$ python3 -q
>>> import numpy as np
>>> from numpy import linalg as LA
>>> np.set_printoptions(suppress=True, linewidth=140)
>>> rd = lambda a: np.round(a, 2) + 0
>>> A = np.array([[4.0, 21.74, -6.1, -10.31],
...     [5.22, -3.24, 3.64, -8.11],
...     [4.28, -1.14, -4.41, 14.79],
...     [-5.99, -1.42, 6.51, 8.38],
...     [0.11, -2.76, 9.88, 1.77],
...     [-6.94, -1.96, -2.42, -4.43],
...     [3.66, 6.85, 1.9, 2.62],
...     [-12.21, -2.76, 4.31, -1.09],
...     [-0.55, -0.51, -3.77, -10.0],
...     [-9.28, -7.8, -11.92, 6.44],
...     [-3.93, 2.55, 1.21, -16.09],
...     [-11.89, 18.54, -5.21, -5.91],
...     [-4.29, 9.88, 2.85, -1.54],
...     [-7.66, 7.4, -12.3, -13.01],
...     [-7.83, -0.35, 3.32, -7.61],
...     [-5.23, 3.86, -11.98, -12.99]])
>>> q, Rm = LA.qr(A)
>>> np.allclose(Rm.T @ Rm, A.T @ A)
True
>>> q.shape, Rm.shape
((16, 4), (4, 4))
>>> rd(q.T @ q)
array([[1., 0., 0., 0.],
       [0., 1., 0., 0.],
       [0., 0., 1., 0.],
       [0., 0., 0., 1.]])
>>> idx = A[:, 0] > np.median(A[:, 0])
>>> f = A[idx].mean(axis=0) - A[~idx].mean(axis=0)
>>> rd(f)
array([9.44, 2.23, 4.36, 0.42])
>>> ((A - A.mean(axis=0)) @ f > 0).astype(int)
array([1, 1, 1, 1, 1, 0, 1, 0, 1, 0, 1, 0, 1, 0, 0, 0])
>>> rd((((A - A.mean(axis=0)) @ f > 0) == idx).mean())
np.float64(0.94)
>>> idx.astype(int)
array([1, 1, 1, 0, 1, 0, 1, 0, 1, 0, 1, 0, 1, 0, 0, 0])
>>> d = LA.norm(A[:, None] - A[None], axis=-1)
>>> LA.matrix_rank(d ** 2)
np.int64(6)
>>> np.unravel_index(d.round(6).argmax(), d.shape)
(np.int64(0), np.int64(9))
>>> (d + 1e9 * np.eye(16)).round(6).argmin(axis=1)
array([11,  8,  6,  4,  3, 14, 12, 14,  5,  5,  8, 12,  6, 15,  5, 13])
>>> np.flatnonzero(d[1] < d.mean() / 2)
array([1])
